% python3 -q
>>> import numpy as np
>>> np.set_printoptions(suppress=True, linewidth=120)
>>> mat = np.load("sample13.npy")
>>> mat
array([[ 0, -1,  2,  0,  0, -1],
       [-1,  1, -2,  2, -4,  1],
       [ 2, -2, -2,  3,  8,  0]])
>>> blk = np.stack([mat, -1 * mat, mat[::-1]])
>>> np.round(np.linalg.norm(blk, axis=(1, 2)), 1)
array([10.9, 10.9, 10.9])
>>> blk.shape
(3, 3, 6)
>>> np.linalg.matrix_rank(blk)
array([3, 3, 3])
>>> rng = np.random.default_rng(17)
>>> out = mat + rng.integers(-2, 3, (3, 2)) @ rng.integers(-2, 3, (2, 6))
>>> out
array([[ 5, -2,  2,  1, -4,  0],
       [-7,  3,  0,  2,  0,  1],
       [ 2, -2, -2,  3,  8,  0]])
>>> np.abs(out - mat).sum(axis=1)
array([12, 14,  0])
>>> out - mat
array([[ 5, -1,  0,  1, -4,  1],
       [-6,  2,  2,  0,  4,  0],
       [ 0,  0,  0,  0,  0,  0]])
>>> np.round(np.linalg.svd(out - mat, compute_uv=False), 1)
array([10. ,  1.8,  0. ])
>>> np.linalg.matrix_rank(out - mat, tol=1e-8)
np.int64(2)
>>> out = mat / np.sqrt((mat ** 2).mean(axis=1, keepdims=True))
>>> np.linalg.matrix_rank(mat - mat.mean(axis=1, keepdims=True))
np.int64(3)
>>> out[0]
array([ 0., -1.,  2.,  0.,  0., -1.])
>>> mat - mat.mean(axis=1, keepdims=True)
array([[ 0. , -1. ,  2. ,  0. ,  0. , -1. ],
       [-0.5,  1.5, -1.5,  2.5, -3.5,  1.5],
       [ 0.5, -3.5, -3.5,  1.5,  6.5, -1.5]])
>>> np.linalg.matrix_rank(out) == np.linalg.matrix_rank(mat)
np.True_
>>> J = np.vander(np.arange(3) - 1, 4, increasing=True)
>>> J
array([[ 1, -1,  1, -1],
       [ 1,  0,  0,  0],
       [ 1,  1,  1,  1]])
>>> # column 3 repeats column 1
>>> out = J + rng.integers(-2, 3, (3, 2)) @ rng.integers(-2, 3, (2, 4))
>>> out
array([[ 3, -1, -1, -1],
       [ 0, -2,  0,  2],
       [ 4,  5,  0, -3]])
>>> np.abs(out - J).sum(axis=1)
array([ 4,  5, 12])
>>> out - J
array([[ 2,  0, -2,  0],
       [-1, -2,  0,  2],
       [ 3,  4, -1, -4]])
>>> M = np.loadtxt("out17.csv", delimiter=",")
>>> M
array([[0., 0., 9., 0., 0., 0.],
       [0., 0., 0., 0., 0., 0.],
       [0., 0., 0., 7., 0., 0.],
       [0., 0., 0., 0., 6., 0.],
       [0., 5., 0., 0., 0., 0.],
       [0., 0., 0., 0., 0., 5.]])
>>> # 2 blocks once reordered
>>> np.allclose(M @ M.T, M.T @ M)
False
>>> np.trace(M)
np.float64(5.0)
>>> np.round(np.sort(np.abs(np.linalg.eigvals(M))), 1)
array([0., 0., 0., 0., 0., 5.])
>>> np.allclose(M, M.T)
False
>>> (M + M.T) / 2
array([[0. , 0. , 4.5, 0. , 0. , 0. ],
       [0. , 0. , 0. , 0. , 2.5, 0. ],
       [4.5, 0. , 0. , 3.5, 0. , 0. ],
       [0. , 0. , 3.5, 0. , 3. , 0. ],
       [0. , 2.5, 0. , 3. , 0. , 0. ],
       [0. , 0. , 0. , 0. , 0. , 5. ]])
>>> labels = rng.permutation(6)
>>> labels
array([1, 2, 3, 4, 0, 5])
>>> out = M[labels][:, labels]
>>> np.trace(out)
np.float64(5.0)
>>> np.diag(out)
array([0., 0., 0., 0., 0., 5.])
>>> np.flatnonzero(np.linalg.matrix_power((M != 0) + (M.T != 0) + np.eye(6), 6)[2])
array([0, 1, 2, 3, 4])
>>> M @ M
array([[ 0.,  0.,  0., 63.,  0.,  0.],
       [ 0.,  0.,  0.,  0.,  0.,  0.],
       [ 0.,  0.,  0.,  0., 42.,  0.],
       [ 0., 30.,  0.,  0.,  0.,  0.],
       [ 0.,  0.,  0.,  0.,  0.,  0.],
       [ 0.,  0.,  0.,  0.,  0., 25.]])
>>> np.round(np.sort(np.linalg.eigvals(M).real), 1)
array([0., 0., 0., 0., 0., 5.])
>>> labels = rng.integers(0, 3, 7)
>>> F = np.triu((labels[:, None] == labels) & (rng.random((7, 7)) < 0.8), 1).astype(int)
>>> F += F.T
>>> F
array([[0, 0, 0, 0, 1, 0, 0],
       [0, 0, 0, 0, 0, 0, 0],
       [0, 0, 0, 0, 1, 0, 0],
       [0, 0, 0, 0, 0, 1, 1],
       [1, 0, 1, 0, 0, 0, 0],
       [0, 0, 0, 1, 0, 0, 1],
       [0, 0, 0, 1, 0, 1, 0]])
>>> # splits into 3 blocks
>>> round(np.linalg.det(F), 1)
np.float64(0.0)
>>> (F != 0).astype(int)
array([[0, 0, 0, 0, 1, 0, 0],
       [0, 0, 0, 0, 0, 0, 0],
       [0, 0, 0, 0, 1, 0, 0],
       [0, 0, 0, 0, 0, 1, 1],
       [1, 0, 1, 0, 0, 0, 0],
       [0, 0, 0, 1, 0, 0, 1],
       [0, 0, 0, 1, 0, 1, 0]])
>>> evals, evecs = np.linalg.eigh(F)
>>> vec = np.array([2, 1, -1, -2, -2, -1, 1])
>>> vec @ F @ vec
np.int64(-6)
>>> np.abs(F).sum(axis=1).max(), np.abs(evals).max()
(np.int64(2), np.float64(2.0))
>>> np.round(evecs * np.abs(evals) @ evecs.T, 1) + 0
array([[0.7, 0. , 0.7, 0. , 0. , 0. , 0. ],
       [0. , 0. , 0. , 0. , 0. , 0. , 0. ],
       [0.7, 0. , 0.7, 0. , 0. , 0. , 0. ],
       [0. , 0. , 0. , 1.3, 0. , 0.3, 0.3],
       [0. , 0. , 0. , 0. , 1.4, 0. , 0. ],
       [0. , 0. , 0. , 0.3, 0. , 1.3, 0.3],
       [0. , 0. , 0. , 0.3, 0. , 0.3, 1.3]])
>>> (np.sign(evecs[:, -1].round(6)) == np.sign(evecs[0, -1].round(6))).astype(int)
array([1, 1, 1, 0, 1, 0, 0])
>>> np.round(vec @ F @ vec / (vec @ vec), 1), round(float(evals[0]), 1), evals[-1]
(np.float64(-0.4), -1.4, np.float64(2.0))
>>> np.round(F @ np.linalg.pinv(F) @ F, 1) + 0
array([[0., 0., 0., 0., 1., 0., 0.],
       [0., 0., 0., 0., 0., 0., 0.],
       [0., 0., 0., 0., 1., 0., 0.],
       [0., 0., 0., 0., 0., 1., 1.],
       [1., 0., 1., 0., 0., 0., 0.],
       [0., 0., 0., 1., 0., 0., 1.],
       [0., 0., 0., 1., 0., 1., 0.]])
>>> np.abs(np.diag(np.linalg.qr(F)[1])) > 1e-9
array([ True, False, False,  True,  True,  True,  True])
>>> feats = np.loadtxt("mat.csv", delimiter=",")
>>> feats
array([[4., 1., 0., 0.],
       [0., 4., 1., 0.],
       [0., 0., 4., 1.],
       [0., 0., 0., 4.]])
>>> # triangular, det is the product of the diagonal
>>> (feats + feats.T) / 2
array([[4. , 0.5, 0. , 0. ],
       [0.5, 4. , 0.5, 0. ],
       [0. , 0.5, 4. , 0.5],
       [0. , 0. , 0.5, 4. ]])
>>> np.allclose(feats @ feats.T, feats.T @ feats)
False
>>> (feats - feats.T) / 2
array([[ 0. ,  0.5,  0. ,  0. ],
       [-0.5,  0. ,  0.5,  0. ],
       [ 0. , -0.5,  0. ,  0.5],
       [ 0. ,  0. , -0.5,  0. ]])
>>> np.round(np.linalg.matrix_power(feats, 3), 1)
array([[64., 48., 12.,  1.],
       [ 0., 64., 48., 12.],
       [ 0.,  0., 64., 48.],
       [ 0.,  0.,  0., 64.]])
>>> round(float(np.linalg.det(feats)), 1)
256.0
>>> feats @ feats
array([[16.,  8.,  1.,  0.],
       [ 0., 16.,  8.,  1.],
       [ 0.,  0., 16.,  8.],
       [ 0.,  0.,  0., 16.]])
>>> np.round(np.sort(np.abs(np.linalg.eigvals(feats))), 1)
array([4., 4., 4., 4.])
>>> np.round(np.abs(np.linalg.eigvals(feats)).max(), 1)
np.float64(4.0)
